% ipython --no-banner

In [1]: import numpy as np

In [2]: import numpy.linalg as la

In [3]: np.set_printoptions(precision=2, suppress=True, linewidth=140, floatmode="fixed")

In [4]: m1 = np.load("case2.npy")

In [5]: m1
Out[5]: 
array([[-0.30,  3.30, -1.80],
       [-0.60, -1.00,  0.00],
       [ 0.00, -0.50,  0.40],
       [-0.32,  3.26, -1.85]])

In [6]: out = m1 / np.sqrt((m1 ** 2).mean(axis=1, keepdims=True))

In [7]: la.norm(out, axis=1)
Out[7]: array([1.73, 1.73, 1.73, 1.73])

In [8]: A = np.loadtxt("sample12.csv", delimiter=",")

In [9]: A.round(2) + 0
Out[9]: 
array([[ 42.97, -16.41,  42.76, -33.37,  45.26],
       [ 22.00,  -5.18,  23.81, -14.39,  21.90],
       [ 20.75,  -4.57,  22.63, -13.34,  20.53],
       [ 15.30,  -2.09,  17.36,  -8.93,  14.62],
       [ 13.49,  -1.33,  15.56,  -7.54,  12.68],
       [  6.42,   1.07,   8.15,  -2.67,   5.33],
       [  4.51,   1.44,   5.98,  -1.59,   3.45],
       [  3.19,   1.54,   4.40,  -0.96,   2.22],
       [  0.59,   0.79,   0.91,  -0.14,   0.18],
       [  0.24,   0.41,   0.37,  -0.08,   0.04],
       [  0.03,   0.05,   0.04,  -0.01,   0.00],
       [ -0.21,  -0.47,  -0.28,   0.18,   0.03],
       [ -0.71,  -1.41,  -0.42,   1.57,   0.07],
       [ -0.92,  -1.52,  -0.36,   2.29,  -0.03],
       [ -1.21,  -1.54,  -0.29,   3.22,  -0.22],
       [ -6.31,   1.78,  -0.11,  16.65,  -5.58],
       [ -6.49,   1.93,  -0.12,  17.08,  -5.79],
       [ -6.69,   2.09,  -0.14,  17.56,  -6.02],
       [ -7.27,   2.56,  -0.20,  18.89,  -6.67],
       [-18.12,  11.83,  -2.22,  42.36, -19.42],
       [-18.50,  12.16,  -2.31,  43.14, -19.87]])

In [10]: def softmax(z):
    ...:     e = np.exp(z - z.max(axis=-1, keepdims=True))
    ...:     return e / e.sum(axis=-1, keepdims=True)
    ...: 

In [11]: np.round(softmax(A[20]), 2) + 0
Out[11]: array([0.00, 0.00, 0.00, 1.00, 0.00])

In [12]: np.round(softmax(A[20] + 2), 2) + 0
Out[12]: array([0.00, 0.00, 0.00, 1.00, 0.00])

In [13]: scores = A @ A.T / np.sqrt(5)

In [14]: softmax(scores)[20] @ A
Out[14]: array([-18.50,  12.16,  -2.31,  43.14, -19.87])

In [15]: D = la.norm(A[:, None] - A[None], axis=-1)

In [16]: (D + 1e9 * np.eye(21)).round(6).argmin(axis=1)
Out[16]: array([ 1,  2,  1,  4,  3,  6,  7,  6,  9, 10,  9, 10, 13, 12, 13, 16, 15, 16, 17, 20, 19])

In [17]: np.unravel_index(D.round(6).argmax(), D.shape)
Out[17]: (np.int64(0), np.int64(20))

In [18]: la.matrix_rank(D ** 2)
Out[18]: np.int64(5)

In [19]: D[:5, :5]
Out[19]: 
array([[ 0.00, 42.79, 45.30, 56.15, 59.71],
       [42.79,  0.00,  2.51, 13.38, 16.95],
       [45.30,  2.51,  0.00, 10.86, 14.44],
       [56.15, 13.38, 10.86,  0.00,  3.58],
       [59.71, 16.95, 14.44,  3.58,  0.00]])

In [20]: np.flatnonzero(D[8] < D.mean() / 2)
Out[20]: array([ 5,  6,  7,  8,  9, 10, 11, 12, 13, 14])

In [21]: D.shape
Out[21]: (21, 21)

In [22]: x = np.array([2, 0, 2, 3, 0])

In [23]: np.sign((A @ x).round(6))
Out[23]: 
array([ 1.00,  1.00,  1.00,  1.00,  1.00,  1.00,  1.00,  1.00,  1.00,  1.00,  1.00, -1.00,  1.00,  1.00,  1.00,  1.00,  1.00,  1.00,  1.00,
        1.00,  1.00])

In [24]: la.norm(A @ x) <= la.norm(A, 2) * la.norm(x) + 1e-9
Out[24]: np.True_

In [25]: (A @ x).argmax()
Out[25]: np.int64(20)

In [26]: r = la.matrix_rank(A)

In [27]: r
Out[27]: np.int64(3)

In [28]: ns = la.svd(A)[2][r:].T

In [29]: ns.shape
Out[29]: (5, 2)

In [30]: [int(la.matrix_rank(np.delete(A, i, axis=0))) for i in range(21)]
Out[30]: [3, 3, 3, 3, 3, 3, 3, 3, 3, 3, 3, 3, 3, 3, 3, 3, 3, 3, 3, 3, 3]

In [31]: la.matrix_rank(A.T @ A), la.matrix_rank(A @ A.T)
Out[31]: (np.int64(3), np.int64(3))

In [32]: Uu, sig, VT = la.svd(A)

In [33]: np.argmax(sig[:-1] / (sig[1:] + 1e-6)) + 1
Out[33]: np.int64(3)

In [34]: out = Uu[:, :3] @ np.diag(sig[:3]) @ VT[:3]

In [35]: np.round(np.abs(A - out).max(), 2)
Out[35]: np.float64(0.0)

In [36]: round(float(la.norm(A - out, 2)), 2), round(float(sig[3]), 2)
Out[36]: (0.0, 0.0)

In [37]: round(la.norm(A - out) / la.norm(A), 2)
Out[37]: np.float64(0.0)
